>>> import numpy as np
>>> np.set_printoptions(precision=2, suppress=True, linewidth=120)
>>> def tidy(a):
...     return np.round(a, 2) + 0
... 
>>> m1 = np.load("a.npy")
>>> print(m1)
[[ 1 -1  1 -1 -1  1 -1  1]
 [ 1 -1  1 -1  1 -1  1 -1]
 [ 1  1  1  1  1  1  1  1]
 [ 1  1 -1 -1  1  1 -1 -1]
 [ 1 -1 -1  1  1 -1 -1  1]
 [ 1 -1 -1  1 -1  1  1 -1]]
>>> theta = np.radians(15)
>>> R = np.eye(8)
>>> R[7, 7] = R[5, 5] = np.cos(theta)
>>> R[7, 5], R[5, 7] = -np.sin(theta), np.sin(theta)
>>> print(tidy(R))
[[ 1.    0.    0.    0.    0.    0.    0.    0.  ]
 [ 0.    1.    0.    0.    0.    0.    0.    0.  ]
 [ 0.    0.    1.    0.    0.    0.    0.    0.  ]
 [ 0.    0.    0.    1.    0.    0.    0.    0.  ]
 [ 0.    0.    0.    0.    1.    0.    0.    0.  ]
 [ 0.    0.    0.    0.    0.    0.97  0.    0.26]
 [ 0.    0.    0.    0.    0.    0.    1.    0.  ]
 [ 0.    0.    0.    0.    0.   -0.26  0.    0.97]]
>>> A2 = m1 @ R.T
>>> print(np.allclose(m1 @ m1.T, A2 @ A2.T))
True
>>> print(tidy(A2))
[[ 1.   -1.    1.   -1.   -1.    1.22 -1.    0.71]
 [ 1.   -1.    1.   -1.    1.   -1.22  1.   -0.71]
 [ 1.    1.    1.    1.    1.    1.22  1.    0.71]
 [ 1.    1.   -1.   -1.    1.    0.71 -1.   -1.22]
 [ 1.   -1.   -1.    1.    1.   -0.71 -1.    1.22]
 [ 1.   -1.   -1.    1.   -1.    0.71  1.   -1.22]]
>>> print(tidy(np.linalg.svd(m1, compute_uv=False)), tidy(np.linalg.svd(A2, compute_uv=False)))
[2.83 2.83 2.83 2.83 2.83 2.83] [2.83 2.83 2.83 2.83 2.83 2.83]
>>> print(tidy(np.linalg.norm(m1, 2)))
2.83
>>> print(np.linalg.norm(m1, axis=1).argmax())
0
>>> print(tidy(np.linalg.norm(m1[5] - m1[0])))
4.0
>>> print(tidy(np.linalg.norm(m1, "nuc")))
16.97
>>> print(tidy(np.linalg.norm(m1[5], 1)), tidy(np.linalg.norm(m1[5], np.inf)))
8.0 1.0
>>> M = np.loadtxt("x.csv", delimiter=",")
>>> print(M)
[[-1.  1.  1.  1.  1.  1.  1.]
 [ 1. -1.  1.  1.  1.  1.  1.]
 [ 1.  1. -1.  1.  1.  1.  1.]
 [ 1.  1.  1. -1.  1.  1.  1.]
 [ 1.  1.  1.  1. -1.  1.  1.]
 [ 1.  1.  1.  1.  1. -1.  1.]
 [ 1.  1.  1.  1.  1.  1. -1.]]
>>> rng = np.random.default_rng(31)
>>> A2 = M + rng.integers(-2, 3, (7, 1)) @ rng.integers(-2, 3, (1, 7))
>>> print(A2)
[[-1.  1.  1.  1.  1.  1.  1.]
 [ 1. -3.  3.  3. -3. -3. -3.]
 [ 1.  1. -1.  1.  1.  1.  1.]
 [ 1.  3. -1. -3.  5.  5.  5.]
 [ 1.  1.  1.  1. -1.  1.  1.]
 [ 1.  0.  2.  2. -1. -3. -1.]
 [ 1.  3. -1. -1.  5.  5.  3.]]
>>> print(A2 - M)
[[ 0.  0.  0.  0.  0.  0.  0.]
 [ 0. -2.  2.  2. -4. -4. -4.]
 [ 0.  0.  0.  0.  0.  0.  0.]
 [ 0.  2. -2. -2.  4.  4.  4.]
 [ 0.  0.  0.  0.  0.  0.  0.]
 [ 0. -1.  1.  1. -2. -2. -2.]
 [ 0.  2. -2. -2.  4.  4.  4.]]
>>> print(tidy(np.linalg.svd(A2 - M, compute_uv=False)))
[13.96  0.    0.    0.    0.    0.    0.  ]
>>> print(np.abs(A2 - M).sum(axis=1))
[ 0. 18.  0. 18.  0.  9. 18.]
>>> print(tidy(np.linalg.matrix_power(A2, 3)))
[[  16.   23.   25.   25.   22.   22.   22.]
 [  34.  -41.  101.  101. -100. -100. -100.]
 [  24.   23.   17.   25.   22.   22.   22.]
 [  14.   79.  -51.  -59.  144.  144.  144.]
 [  24.   23.   25.   25.   14.   22.   22.]
 [  29.   -5.   63.   63.  -39.  -47.  -39.]
 [  14.   79.  -51.  -51.  144.  144.  136.]]
>>> print(A2 @ A2)
[[  7.   4.   2.   2.   5.   5.   5.]
 [ -7.  10. -20. -20.  19.  19.  19.]
 [  3.   4.   6.   2.   5.   5.   5.]
 [ 13.   2.  24.  28.  -9.  -9.  -9.]
 [  3.   4.   2.   2.   9.   5.   5.]
 [ -2.   5.  -9.  -9.  12.  16.  12.]
 [ 13.   2.  24.  24.  -9.  -9.  -5.]]
>>> print(np.trace(A2))
-9.0
>>> print(tidy(np.abs(np.linalg.eigvals(A2)).max()))
5.52
>>> print(np.allclose(A2 @ A2.T, A2.T @ A2))
False
>>> print(tidy(np.linalg.det(A2)))
800.0
>>> print((A2 - A2.T) / 2)
[[ 0.   0.   0.   0.   0.   0.   0. ]
 [ 0.   0.   1.   0.  -2.  -1.5 -3. ]
 [ 0.  -1.   0.   1.   0.  -0.5  1. ]
 [ 0.   0.  -1.   0.   2.   1.5  3. ]
 [ 0.   2.   0.  -2.   0.   1.  -2. ]
 [ 0.   1.5  0.5 -1.5 -1.   0.  -3. ]
 [ 0.   3.  -1.  -3.   2.   3.   0. ]]
>>> K = np.load("mat.npy")
>>> print(tidy(K))
[[ 1.    0.    0.    0.    0.    0.  ]
 [ 0.   -0.5   0.    0.    0.   -0.87]
 [ 0.    0.    1.    0.    0.    0.  ]
 [ 0.    0.    0.    1.    0.    0.  ]
 [ 0.    0.    0.    0.    1.    0.  ]
 [ 0.    0.87  0.    0.    0.   -0.5 ]]
>>> print(tidy(np.linalg.matrix_power(K, 3)))
[[1. 0. 0. 0. 0. 0.]
 [0. 1. 0. 0. 0. 0.]
 [0. 0. 1. 0. 0. 0.]
 [0. 0. 0. 1. 0. 0.]
 [0. 0. 0. 0. 1. 0.]
 [0. 0. 0. 0. 0. 1.]]
>>> print(np.trace(K))
3.0
>>> print(tidy(np.abs(np.linalg.eigvals(K)).max()))
1.0
>>> print(tidy(K @ K))
[[ 1.    0.    0.    0.    0.    0.  ]
 [ 0.   -0.5   0.    0.    0.    0.87]
 [ 0.    0.    1.    0.    0.    0.  ]
 [ 0.    0.    0.    1.    0.    0.  ]
 [ 0.    0.    0.    0.    1.    0.  ]
 [ 0.   -0.87  0.    0.    0.   -0.5 ]]
>>> print(np.allclose(K @ K.T, K.T @ K))
True
>>> feats = np.load("dump.npy")
>>> print(feats)
[[ 2  7  5  5]
 [ 2  5  4  5]
 [ 0  0  0  0]
 [ 0  0  0  0]
 [ 0  3  3  3]
 [ 0  0  0  0]
 [ 0  0  0  0]
 [ 0  3  3  3]
 [ 3 11  7 11]
 [ 2  7  5  5]
 [ 0  3  3  3]
 [ 0  0  0  0]
 [ 1  3  0  3]
 [ 2  7  5  5]
 [ 1  3  0  3]
 [ 1  3  0  3]
 [ 1  4  2  6]
 [ 2  4  2  2]
 [ 3  7  2  5]
 [ 0  3  3  3]
 [ 3  8  4  8]
 [ 1  4  2  6]
 [ 1  4  2  6]
 [ 2  4  2  2]
 [ 1  4  2  6]
 [ 0  0  0  0]
 [ 0  0  0  0]
 [ 0  0  0  0]
 [ 2  4  2  2]
 [ 0  0  0  0]]
>>> # row 3 repeats row 2
>>> idx = feats[:, 0] > np.median(feats[:, 0])
>>> r0 = feats[idx].mean(axis=0) - feats[~idx].mean(axis=0)
>>> print(idx.astype(int))
[1 1 0 0 0 0 0 0 1 1 0 0 0 1 0 0 0 1 1 0 1 0 0 1 0 0 0 0 1 0]
>>> print(np.argsort(-np.abs(r0).round(6), kind="stable"))
[1 2 3 0]
